In [1]: import numpy as np

In [2]: from numpy import linalg as LA

In [3]: np.set_printoptions(precision=1, suppress=True, linewidth=140)

In [4]: data = np.loadtxt("block7.csv", delimiter=",")

In [5]: print(data)
[[ 0.1  0.   0. ]
 [ 0.8 -0.3  0.3]
 [-0.2  0.1 -0.1]
 [ 0.1  0.   0. ]
 [-0.5  0.2 -0.2]
 [ 0.5 -0.2  0.2]
 [ 0.4 -0.1  0.1]
 [ 0.6 -0.2  0.2]
 [ 0.5 -0.1  0.1]
 [ 0.1  0.   0. ]
 [ 0.5 -0.2  0.2]
 [ 0.1  0.   0. ]
 [-0.9  0.4 -0.4]
 [ 1.  -0.5  0.5]
 [ 0.4 -0.1  0.1]
 [ 0.7 -0.3  0.3]
 [-0.5  0.1 -0.1]
 [-0.4  0.1 -0.1]
 [ 0.4 -0.1  0.1]
 [ 0.5 -0.1  0.1]
 [-0.2  0.1 -0.1]
 [-0.9  0.4 -0.4]
 [ 0.   0.   0. ]
 [-0.1  0.   0. ]
 [-1.   0.6 -0.6]
 [ 0.   0.   0. ]
 [ 0.   0.   0. ]
 [ 0.3 -0.1  0.1]]

In [6]: # rows and columns are dependent

In [7]: print(np.unique(data.round(6), axis=0).shape)
(17, 3)

In [8]: print(np.abs(np.diag(LA.qr(data)[1])) > 1e-9)
[ True  True False]

In [9]: print(np.allclose(data[:-1].T @ LA.lstsq(data[:-1].T, data[-1])[0], data[-1]))
True

In [10]: print(LA.lstsq(data[:-1].T, data[-1])[2])
2

In [11]: r = LA.matrix_rank(data)

In [12]: print(r)
2

In [13]: N = LA.svd(data)[2][r:].T

In [14]: print(N @ N.T)
[[0.  0.  0. ]
 [0.  0.5 0.5]
 [0.  0.5 0.5]]

In [15]: print([int(LA.matrix_rank(data[:, :j + 1])) for j in range(3)])
[1, 2, 2]

In [16]: W = np.array([[-2, 1, -1], [0, -1, -2], [0, 1, 2]])

In [17]: b = np.array([2, 0, -3])

In [18]: hid = np.maximum(data @ W + b, 0)

In [19]: print(LA.matrix_rank(hid))
2

In [20]: C = np.array([[2, 2], [0, 2], [0, 1]])

In [21]: print(hid @ C)
[[3.6 3.8]
 [0.8 3.6]
 [4.8 4.8]
 [3.6 3.8]
 [6.  6. ]
 [2.  3.8]
 [2.4 3.6]
 [1.6 3.6]
 [2.  3.4]
 [3.6 3.8]
 [2.  3.8]
 [3.6 3.8]
 [7.6 7.6]
 [0.  4. ]
 [2.4 3.6]
 [1.2 3.8]
 [6.  6. ]
 [5.6 5.6]
 [2.4 3.6]
 [2.  3.4]
 [4.8 4.8]
 [7.6 7.6]
 [4.  4. ]
 [4.4 4.4]
 [8.  8. ]
 [4.  4. ]
 [4.  4. ]
 [2.8 3.8]]

In [22]: C = data[[10, 12]].astype(float)

In [23]: for _ in range(6):
    ...:     labels = LA.norm(data[:, None] - C, axis=-1).argmin(axis=1)
    ...:     C = np.array([data[labels == j].mean(axis=0) for j in range(2)])
    ...: 

In [24]: print(labels)
[0 0 0 0 1 0 0 0 0 0 0 0 1 0 0 0 1 1 0 0 0 1 0 0 1 0 0 0]

In [25]: print(np.abs(C[1] - C[0]).argmax())
0

In [26]: print(C)
[[ 0.3 -0.1  0.1]
 [-0.7  0.3 -0.3]]

In [27]: print(C[1] - C[0])
[-1.   0.4 -0.4]

In [28]: print(np.bincount(labels))
[22  6]

In [29]: G = np.cov(data, rowvar=False)

In [30]: print(np.corrcoef(data.T))
[[ 1. -1.  1.]
 [-1.  1. -1.]
 [ 1. -1.  1.]]

In [31]: print(data.std(axis=0))
[0.5 0.2 0.2]

In [32]: print(round(float(np.corrcoef(data[:, 0], data[:, 2])[0, 1]), 1))
1.0

In [33]: print(np.round(np.polyfit(data[:, 0], data[:, 2], 1), 1) + 0)
[0.4 0. ]

In [34]: print(np.median(data, axis=0))
[0.1 0.  0. ]

In [35]: M = np.load("mat.npy")

In [36]: print(M)
[[ 9 -1  1]
 [-2 11  3]
 [-1 -3  1]]

In [37]: x = np.array([-1, -1, 3])

In [38]: y = M @ x

In [39]: print(y)
[-5  0  7]

In [40]: print(LA.solve(M, y))
[-1. -1.  3.]

In [41]: print(LA.solve(M, -1 * y))
[ 1.  1. -3.]

In [42]: arr = np.load("out2.npy")

In [43]: print(arr)
[[3. 1. 1. 1. 1. 1. 1. 1. 1.]
 [1. 3. 1. 1. 1. 1. 1. 1. 1.]
 [1. 1. 3. 1. 1. 1. 1. 1. 1.]
 [1. 1. 1. 3. 1. 1. 1. 1. 1.]
 [1. 1. 1. 1. 3. 1. 1. 1. 1.]
 [1. 1. 1. 1. 1. 3. 1. 1. 1.]
 [1. 1. 1. 1. 1. 1. 3. 1. 1.]
 [1. 1. 1. 1. 1. 1. 1. 3. 1.]
 [1. 1. 1. 1. 1. 1. 1. 1. 3.]]

In [44]: # symmetric, so the eigenvalues are real

In [45]: print(np.round(LA.norm(arr[1], 1), 1), np.round(LA.norm(arr[1], np.inf), 1))
11.0 3.0

In [46]: print(round(LA.norm(arr, "nuc"), 1))
27.0

In [47]: print(round(LA.norm(arr[1] - arr[3]), 1))
2.8

In [48]: print(LA.norm(arr, axis=1))
[4.1 4.1 4.1 4.1 4.1 4.1 4.1 4.1 4.1]

In [49]: print(np.round(LA.norm(arr, 2), 1))
11.0

In [50]: print(LA.norm(arr, axis=1).argmax())
0

In [51]: W0 = np.loadtxt("layer18.csv", delimiter=",")

In [52]: print(W0)
[[ 2.  2.  2.  2.  2.  2.  2.  2.  2.]
 [ 2.  4.  4.  4.  4.  4.  4.  4.  4.]
 [ 2.  4.  6.  6.  6.  6.  6.  6.  6.]
 [ 2.  4.  6.  8.  8.  8.  8.  8.  8.]
 [ 2.  4.  6.  8. 10. 10. 10. 10. 10.]
 [ 2.  4.  6.  8. 10. 12. 12. 12. 12.]
 [ 2.  4.  6.  8. 10. 12. 14. 14. 14.]
 [ 2.  4.  6.  8. 10. 12. 14. 16. 16.]
 [ 2.  4.  6.  8. 10. 12. 14. 16. 18.]]

In [53]: # symmetric, so the eigenvalues are real

In [54]: x = np.array([1, 3, 0, 3, 3, 3, 0, 0, 2])

In [55]: h = np.maximum(W0 @ x, 0)

In [56]: print(np.flatnonzero(h > 1e-9))
[0 1 2 3 4 5 6 7 8]

In [57]: x = np.array([5, 3, 1, 3, -2, -5, -3, -4, -3])

In [58]: y = W0 @ x

In [59]: b, lr = np.zeros(9), 1 / LA.norm(W0, 2) ** 2

In [60]: for i in range(10):
    ...:     b -= lr * W0.T @ (W0 @ b - y)
    ...:     if i % 2 == 0: print(i, round(LA.norm(W0 @ b - y), 1))
    ...: 
0 52.7
2 51.5
4 50.3
6 49.1
8 48.0

In [61]: print(b)
[-0.2 -0.4 -0.8 -1.1 -1.6 -1.9 -2.3 -2.5 -2.6]
